$ python -q
>>> import numpy as np
>>> import numpy.linalg as la
>>> np.set_printoptions(suppress=True, linewidth=140)
>>> rd = lambda a: np.round(a, 3) + 0
>>> M = np.load("mat.npy")
>>> M
array([[-2, -3, -2, -3,  0, -2,  2,  0,  0, -2,  3, -2],
       [-3, -2, -3, -2, -3,  0, -2,  2,  0,  0, -2,  3],
       [-2, -3, -2, -3, -2, -3,  0, -2,  2,  0,  0, -2],
       [-3, -2, -3, -2, -3, -2, -3,  0, -2,  2,  0,  0],
       [ 0, -3, -2, -3, -2, -3, -2, -3,  0, -2,  2,  0],
       [-2,  0, -3, -2, -3, -2, -3, -2, -3,  0, -2,  2],
       [ 2, -2,  0, -3, -2, -3, -2, -3, -2, -3,  0, -2],
       [ 0,  2, -2,  0, -3, -2, -3, -2, -3, -2, -3,  0],
       [ 0,  0,  2, -2,  0, -3, -2, -3, -2, -3, -2, -3],
       [-2,  0,  0,  2, -2,  0, -3, -2, -3, -2, -3, -2],
       [ 3, -2,  0,  0,  2, -2,  0, -3, -2, -3, -2, -3],
       [-2,  3, -2,  0,  0,  2, -2,  0, -3, -2, -3, -2]])
>>> # equal to its transpose
>>> rd(la.eigvalsh(M).min())
np.float64(-16.92)
>>> u = np.array([-3, -2, 3, 0, -3, 3, -2, 1, -2, -3, 2, 3])
>>> Y = M + np.outer(u, np.eye(12)[4])
>>> la.matrix_rank(la.inv(Y) - la.inv(M), tol=1e-8)
np.int64(1)
>>> rd(la.det(Y) / la.det(M)), rd(1 + la.solve(M, u)[4])
(np.float64(1.147), np.float64(1.147))
>>> Y
array([[-2., -3., -2., -3., -3., -2.,  2.,  0.,  0., -2.,  3., -2.],
       [-3., -2., -3., -2., -5.,  0., -2.,  2.,  0.,  0., -2.,  3.],
       [-2., -3., -2., -3.,  1., -3.,  0., -2.,  2.,  0.,  0., -2.],
       [-3., -2., -3., -2., -3., -2., -3.,  0., -2.,  2.,  0.,  0.],
       [ 0., -3., -2., -3., -5., -3., -2., -3.,  0., -2.,  2.,  0.],
       [-2.,  0., -3., -2.,  0., -2., -3., -2., -3.,  0., -2.,  2.],
       [ 2., -2.,  0., -3., -4., -3., -2., -3., -2., -3.,  0., -2.],
       [ 0.,  2., -2.,  0., -2., -2., -3., -2., -3., -2., -3.,  0.],
       [ 0.,  0.,  2., -2., -2., -3., -2., -3., -2., -3., -2., -3.],
       [-2.,  0.,  0.,  2., -5.,  0., -3., -2., -3., -2., -3., -2.],
       [ 3., -2.,  0.,  0.,  4., -2.,  0., -3., -2., -3., -2., -3.],
       [-2.,  3., -2.,  0.,  3.,  2., -2.,  0., -3., -2., -3., -2.]])
>>> u, r1 = Y[8], Y[0]
>>> u @ u
np.float64(60.0)
>>> u @ r1
np.float64(16.0)
>>> p = (u @ r1) / (u @ u) * u
>>> rd(p)
array([ 0.   ,  0.   ,  0.533, -0.533, -0.533, -0.8  , -0.533, -0.8  , -0.533, -0.8  , -0.533, -0.8  ])
>>> np.outer(u, r1)
array([[-0., -0., -0., -0., -0., -0.,  0.,  0.,  0., -0.,  0., -0.],
       [-0., -0., -0., -0., -0., -0.,  0.,  0.,  0., -0.,  0., -0.],
       [-4., -6., -4., -6., -6., -4.,  4.,  0.,  0., -4.,  6., -4.],
       [ 4.,  6.,  4.,  6.,  6.,  4., -4., -0., -0.,  4., -6.,  4.],
       [ 4.,  6.,  4.,  6.,  6.,  4., -4., -0., -0.,  4., -6.,  4.],
       [ 6.,  9.,  6.,  9.,  9.,  6., -6., -0., -0.,  6., -9.,  6.],
       [ 4.,  6.,  4.,  6.,  6.,  4., -4., -0., -0.,  4., -6.,  4.],
       [ 6.,  9.,  6.,  9.,  9.,  6., -6., -0., -0.,  6., -9.,  6.],
       [ 4.,  6.,  4.,  6.,  6.,  4., -4., -0., -0.,  4., -6.,  4.],
       [ 6.,  9.,  6.,  9.,  9.,  6., -6., -0., -0.,  6., -9.,  6.],
       [ 4.,  6.,  4.,  6.,  6.,  4., -4., -0., -0.,  4., -6.,  4.],
       [ 6.,  9.,  6.,  9.,  9.,  6., -6., -0., -0.,  6., -9.,  6.]])
>>> la.matrix_rank(np.outer(u, r1))
np.int64(1)
>>> (r1 - p) @ u
np.float64(0.0)
>>> rd(la.norm(u + r1) ** 2 + la.norm(u - r1) ** 2)
np.float64(240.0)
>>> data = np.array([[1.8, 1.5, -0.7, 0.7, 0.7],
...     [0.3, -0.9, -1.3, -1.2, 0.8],
...     [0.4, 0.1, 0.1, -0.5, 0.4],
...     [-0.6, 0.3, -0.8, 1.5, 0.2],
...     [0.7, -0.3, 0.8, -0.3, 0.0],
...     [0.5, -0.1, -1.4, -1.9, -2.1]])
>>> rng = np.random.default_rng(8764)
>>> data[4] = data[0] + 0.3 * rng.normal(size=5)
>>> rd(data)
array([[ 1.8  ,  1.5  , -0.7  ,  0.7  ,  0.7  ],
       [ 0.3  , -0.9  , -1.3  , -1.2  ,  0.8  ],
       [ 0.4  ,  0.1  ,  0.1  , -0.5  ,  0.4  ],
       [-0.6  ,  0.3  , -0.8  ,  1.5  ,  0.2  ],
       [ 2.242,  1.23 , -0.473,  0.515,  0.241],
       [ 0.5  , -0.1  , -1.4  , -1.9  , -2.1  ]])
>>> vec = np.array([-2, 0, -2, 0, 1, -2, 1, -1, 2, -1, -1, -3])
>>> h1 = np.maximum(M @ vec, 0)
>>> M.T @ h1
array([ -73, -175, -110, -196,  -85, -220,  -71, -189,  -72, -176,  -25, -202])
>>> h1
array([19,  0, 24,  4,  9,  0,  6,  3, 13,  6, 13,  7])
>>> M * (h1 > 1e-9)[:, None]
array([[-2, -3, -2, -3,  0, -2,  2,  0,  0, -2,  3, -2],
       [ 0,  0,  0,  0,  0,  0,  0,  0,  0,  0,  0,  0],
       [-2, -3, -2, -3, -2, -3,  0, -2,  2,  0,  0, -2],
       [-3, -2, -3, -2, -3, -2, -3,  0, -2,  2,  0,  0],
       [ 0, -3, -2, -3, -2, -3, -2, -3,  0, -2,  2,  0],
       [ 0,  0,  0,  0,  0,  0,  0,  0,  0,  0,  0,  0],
       [ 2, -2,  0, -3, -2, -3, -2, -3, -2, -3,  0, -2],
       [ 0,  2, -2,  0, -3, -2, -3, -2, -3, -2, -3,  0],
       [ 0,  0,  2, -2,  0, -3, -2, -3, -2, -3, -2, -3],
       [-2,  0,  0,  2, -2,  0, -3, -2, -3, -2, -3, -2],
       [ 3, -2,  0,  0,  2, -2,  0, -3, -2, -3, -2, -3],
       [-2,  3, -2,  0,  0,  2, -2,  0, -3, -2, -3, -2]])
>>> def softmax(z):
...     e = np.exp(z - z.max(axis=-1, keepdims=True))
...     return e / e.sum(axis=-1, keepdims=True)
... 
>>> rd(softmax(data).sum(axis=1))
array([1., 1., 1., 1., 1., 1.])
>>> rd(softmax(10 * data[4]))
array([1., 0., 0., 0., 0.])
>>> att = data @ data.T / np.sqrt(5)
>>> softmax(att).round(6).argmax(axis=1)
array([0, 1, 1, 3, 4, 5])
>>> rd(softmax(att)[4] @ data)
array([ 1.864,  1.22 , -0.594,  0.5  ,  0.395])
>>> feats = np.load("dump.npy")
>>> rd(feats)
array([[  1.314,   1.849,   4.512,   2.201,   3.129,   1.027,   0.583,  -1.279,   2.105,   0.553],
       [ -2.625,   0.614,   8.541,   3.611,   7.35 ,  -6.612,  -1.098,   4.533,   4.23 ,  -3.916],
       [ -1.731,   4.96 ,   6.725,   3.496,   7.401,  -3.603,   2.149,   2.258,   2.091,   1.263],
       [ -1.08 ,   7.081,  -5.763,   2.531,  -1.528,  10.747,   7.813,  -0.498,   1.142,  -0.576],
       [  1.575,  -3.907,   5.348,  -0.449,   0.444,   0.832,  -4.568,   0.089,   9.908,  -7.896],
       [ -1.965,   5.285,  -7.143,   4.038,  -2.433,  10.828,   8.082,   0.593,  -1.326,  -2.438],
       [  6.837,   1.945,  -4.746,  -4.013,  -7.624,  17.161,   1.101,  -8.816,   9.427,  -1.068],
       [  4.004,   0.268,   8.551,  -0.102,   3.818,  -0.68 ,  -3.098,  -3.639,   5.683,   1.611],
       [ -1.743,   4.806,   4.596,   2.196,   5.305,  -0.824,   2.192,   2.26 ,   5.012,  -1.134],
       [ -1.082,  -1.876,   2.076,  -2.324,  -1.019,   3.5  ,  -3.184,   3.171,  16.653, -13.201],
       [  0.681,  -2.857,   6.07 ,  -0.195,   1.76 ,  -0.539,  -4.125,   1.134,  10.196,  -7.676],
       [  1.478,   4.508,   1.726,   1.005,   1.638,   4.858,   2.606,  -2.172,   3.762,   1.255],
       [  3.355,  -2.237,   2.989,   3.473,   0.221,   3.099,  -0.475,  -3.649,  -2.698,   0.56 ],
       [ -3.045,   1.3  ,   6.16 ,   4.782,   6.418,  -4.771,   0.863,   4.439,   1.267,  -3.201],
       [ -0.892,  -1.183,   0.888,   2.224,  -0.041,   3.098,   0.159,   1.803,   4.803,  -7.115],
       [  0.649,  -2.895,   0.681,   1.841,  -1.487,   4.344,  -0.926,   0.11 ,   4.32 ,  -7.006],
       [ -3.414,   0.787,   6.29 ,   5.261,   6.6  ,  -5.404,   0.757,   4.967,   0.664,  -3.692],
       [ -2.093,   4.969,   2.306,   0.365,   3.128,   2.148,   2.187,   2.728,   9.543,  -4.415],
       [ -5.102,  -0.038,  -3.227,   2.813,  -1.103,   4.524,   2.634,   6.591,   7.359, -13.067],
       [ -4.193,   1.523,  -2.432,   2.192,  -0.41 ,   4.697,   2.936,   5.279,   7.571, -10.536],
       [ -2.91 ,   5.287,   2.576,   4.112,   5.059,  -0.194,   4.269,   3.124,   1.197,  -0.79 ],
       [ -2.11 ,   7.798,  -4.078,   5.281,   1.31 ,   7.202,   9.027,   0.471,  -4.348,   2.374],
       [ -1.52 ,   2.16 ,   0.433,   4.568,   1.978,   2.53 ,   3.558,   1.507,  -1.153,  -1.978],
       [ -1.198,   1.146,   0.932,   6.219,   2.443,   1.438,   3.668,   1.041,  -5.29 ,  -0.392],
       [ -0.08 ,   6.254,   0.383,   2.205,   2.252,   4.922,   4.763,  -0.814,   1.981,   1.65 ],
       [ -3.939,   6.931,   3.011,   1.912,   5.553,  -0.285,   3.844,   4.637,   7.525,  -3.193],
       [ -1.667,   3.132,  -0.52 ,   0.123,   0.1  ,   5.364,   2.097,   2.19 ,   9.628,  -6.82 ],
       [  3.461,  -5.297,   1.054,  -1.882,  -4.375,   7.126,  -4.413,  -2.477,  10.87 ,  -9.448],
       [  1.432,   2.057,   3.531,   2.356,   2.506,   2.109,   1.179,  -1.636,   1.371,   0.831],
       [ -2.641,  -4.586,  -1.787,   3.34 ,  -2.407,   3.981,  -0.25 ,   4.272,   4.504, -12.852],
       [ -0.493,   0.753,   0.065,   5.055,   1.01 ,   3.273,   3.17 ,   0.268,  -3.285,  -1.364],
       [ -0.118,   5.589,   0.819,   1.592,   2.103,   4.617,   3.866,  -0.464,   3.779,   0.305],
       [  3.664,   6.615,   0.327,   1.626,   0.978,   7.77 ,   4.808,  -5.821,  -1.104,   7.144],
       [ -0.665,   5.199,  -0.254,   4.396,   2.34 ,   4.205,   5.557,  -0.299,  -2.598,   2.073],
       [ -2.343,  -1.988,   7.078,   3.018,   4.946,  -4.877,  -2.37 ,   4.58 ,   5.764,  -7.329],
       [ -4.73 ,   3.27 ,   1.253,   6.823,   4.833,  -1.316,   5.006,   5.304,  -3.086,  -2.876],
       [  1.22 ,   3.625,   4.02 ,   2.573,   3.628,   1.511,   2.022,  -1.634,   0.779,   2.531],
       [ -2.301,   4.733, -10.814,   3.425,  -5.475,  14.711,   8.858,   0.782,   0.121,  -5.407],
       [  2.776,   0.123,   0.37 ,   1.327,  -1.377,   6.612,   0.769,  -3.291,   2.288,  -1.289],
       [  2.095,   5.508,  -2.201,  -2.857,  -2.451,  11.138,   2.673,  -3.018,  11.704,  -2.596],
       [  2.062,  -0.904,  -2.627,   3.038,  -3.152,   8.523,   2.244,  -2.83 ,  -1.343,  -2.348],
       [ -0.176,   1.593,   5.288,   0.634,   3.5  ,  -0.184,  -0.77 ,   1.158,   7.932,  -3.665]])
>>> left, sv, vt = la.svd(feats)
>>> vecs = vt[:(sv > 1e-8).sum()]
>>> vec = feats[37] + 4 * feats[39] + rng.integers(2) * np.eye(10)[4]
>>> rd(vec)
array([  6.079,  26.766, -19.619,  -8.003, -15.279,  59.265,  19.549, -11.288,  46.935, -15.79 ])
>>> rd(np.diag(vecs.T @ vecs))
array([0.277, 0.535, 0.581, 0.523, 0.331, 0.667, 0.322, 0.363, 0.769, 0.633])
>>> la.cond(feats) > 100
np.True_
>>> np.argsort(-la.norm(feats, axis=0).round(6), kind="stable")[:3]
array([8, 5, 9])
>>> Z = feats[[40, 15]].astype(float)
>>> for _ in range(6):
...     labels = la.norm(feats[:, None] - Z, axis=-1).argmin(axis=1)
...     Z = np.array([feats[labels == j].mean(axis=0) for j in range(2)])
... 
>>> labels
array([1, 1, 1, 0, 1, 0, 0, 1, 1, 1, 1, 0, 0, 1, 1, 1, 1, 1, 1, 1, 1, 0, 0, 0, 0, 1, 1, 1, 0, 1, 0, 0, 0, 0, 1, 1, 0, 0, 0, 0, 0, 1])
>>> np.abs(Z[1] - Z[0]).argmax()
np.int64(5)
>>> np.bincount(labels)
array([19, 23])
>>> left, sv, vt = la.svd(feats, full_matrices=False)
>>> rd(sv)
array([53.423, 49.434, 40.561, 30.256, 18.113,  0.   ,  0.   ,  0.   ,  0.   ,  0.   ])
>>> rd(sv / sv[0])
array([1.   , 0.925, 0.759, 0.566, 0.339, 0.   , 0.   , 0.   , 0.   , 0.   ])
>>> rd(left.T @ feats @ vt.T)
array([[53.423,  0.   ,  0.   ,  0.   ,  0.   ,  0.   ,  0.   ,  0.   ,  0.   ,  0.   ],
       [ 0.   , 49.434,  0.   ,  0.   ,  0.   ,  0.   ,  0.   ,  0.   ,  0.   ,  0.   ],
       [ 0.   ,  0.   , 40.561,  0.   ,  0.   ,  0.   ,  0.   ,  0.   ,  0.   ,  0.   ],
       [ 0.   ,  0.   ,  0.   , 30.256,  0.   ,  0.   ,  0.   ,  0.   ,  0.   ,  0.   ],
       [ 0.   ,  0.   ,  0.   ,  0.   , 18.113,  0.   ,  0.   ,  0.   ,  0.   ,  0.   ],
       [ 0.   ,  0.   ,  0.   ,  0.   ,  0.   ,  0.   ,  0.   ,  0.   ,  0.   ,  0.   ],
       [ 0.   ,  0.   ,  0.   ,  0.   ,  0.   ,  0.   ,  0.   ,  0.   ,  0.   ,  0.   ],
       [ 0.   ,  0.   ,  0.   ,  0.   ,  0.   ,  0.   ,  0.   ,  0.   ,  0.   ,  0.   ],
       [ 0.   ,  0.   ,  0.   ,  0.   ,  0.   ,  0.   ,  0.   ,  0.   ,  0.   ,  0.   ],
       [ 0.   ,  0.   ,  0.   ,  0.   ,  0.   ,  0.   ,  0.   ,  0.   ,  0.   ,  0.   ]])
>>> Xc = feats - feats.mean(axis=1)
Traceback (most recent call last):
  File "<python-input-55>", line 1, in <module>
    Xc = feats - feats.mean(axis=1)
         ~~~~~~^~~~~~~~~~~~~~~~~~~~
ValueError: operands could not be broadcast together with shapes (42,10) (42,) 
>>> Xc = feats - feats.mean(axis=0)
>>> left, sv, vt = la.svd(Xc, full_matrices=False)
>>> rd(vt[0] * np.sign(vt[0, np.abs(vt[0]).argmax()]))
array([ 0.114,  0.199, -0.478, -0.022, -0.318,  0.615,  0.298, -0.251, -0.209,  0.209])
>>> np.searchsorted(np.cumsum(sv ** 2) / (sv ** 2).sum(), 0.9) + 1
np.int64(3)
>>> arr = np.loadtxt("w.csv", delimiter=",")
>>> arr
array([[ 1., -3.,  0.,  0.,  0.,  0.,  0.,  0.,  0.,  0.,  0.,  0.],
       [-3.,  1., -3.,  0.,  0.,  0.,  0.,  0.,  0.,  0.,  0.,  0.],
       [ 0., -3.,  2., -3.,  0.,  0.,  0.,  0.,  0.,  0.,  0.,  0.],
       [ 0.,  0., -3.,  2., -3.,  0.,  0.,  0.,  0.,  0.,  0.,  0.],
       [ 0.,  0.,  0., -3.,  3., -3.,  0.,  0.,  0.,  0.,  0.,  0.],
       [ 0.,  0.,  0.,  0., -3.,  0., -3.,  0.,  0.,  0.,  0.,  0.],
       [ 0.,  0.,  0.,  0.,  0., -3.,  1., -3.,  0.,  0.,  0.,  0.],
       [ 0.,  0.,  0.,  0.,  0.,  0., -3.,  2., -3.,  0.,  0.,  0.],
       [ 0.,  0.,  0.,  0.,  0.,  0.,  0., -3.,  3., -3.,  0.,  0.],
       [ 0.,  0.,  0.,  0.,  0.,  0.,  0.,  0., -3.,  1., -3.,  0.],
       [ 0.,  0.,  0.,  0.,  0.,  0.,  0.,  0.,  0., -3.,  0., -3.],
       [ 0.,  0.,  0.,  0.,  0.,  0.,  0.,  0.,  0.,  0., -3.,  2.]])
>>> Y = arr[0, 0] * arr[1:] - np.outer(arr[1:, 0], arr[0])
>>> Y
array([[ 0., -8., -3.,  0.,  0.,  0.,  0.,  0.,  0.,  0.,  0.,  0.],
       [ 0., -3.,  2., -3.,  0.,  0.,  0.,  0.,  0.,  0.,  0.,  0.],
       [ 0.,  0., -3.,  2., -3.,  0.,  0.,  0.,  0.,  0.,  0.,  0.],
       [ 0.,  0.,  0., -3.,  3., -3.,  0.,  0.,  0.,  0.,  0.,  0.],
       [ 0.,  0.,  0.,  0., -3.,  0., -3.,  0.,  0.,  0.,  0.,  0.],
       [ 0.,  0.,  0.,  0.,  0., -3.,  1., -3.,  0.,  0.,  0.,  0.],
       [ 0.,  0.,  0.,  0.,  0.,  0., -3.,  2., -3.,  0.,  0.,  0.],
       [ 0.,  0.,  0.,  0.,  0.,  0.,  0., -3.,  3., -3.,  0.,  0.],
       [ 0.,  0.,  0.,  0.,  0.,  0.,  0.,  0., -3.,  1., -3.,  0.],
       [ 0.,  0.,  0.,  0.,  0.,  0.,  0.,  0.,  0., -3.,  0., -3.],
       [ 0.,  0.,  0.,  0.,  0.,  0.,  0.,  0.,  0.,  0., -3.,  2.]])
>>> arr[:, 0] / arr[0, 0]
array([ 1., -3.,  0.,  0.,  0.,  0.,  0.,  0.,  0.,  0.,  0.,  0.])
>>> la.matrix_rank(Y), la.matrix_rank(arr)
(np.int64(11), np.int64(12))
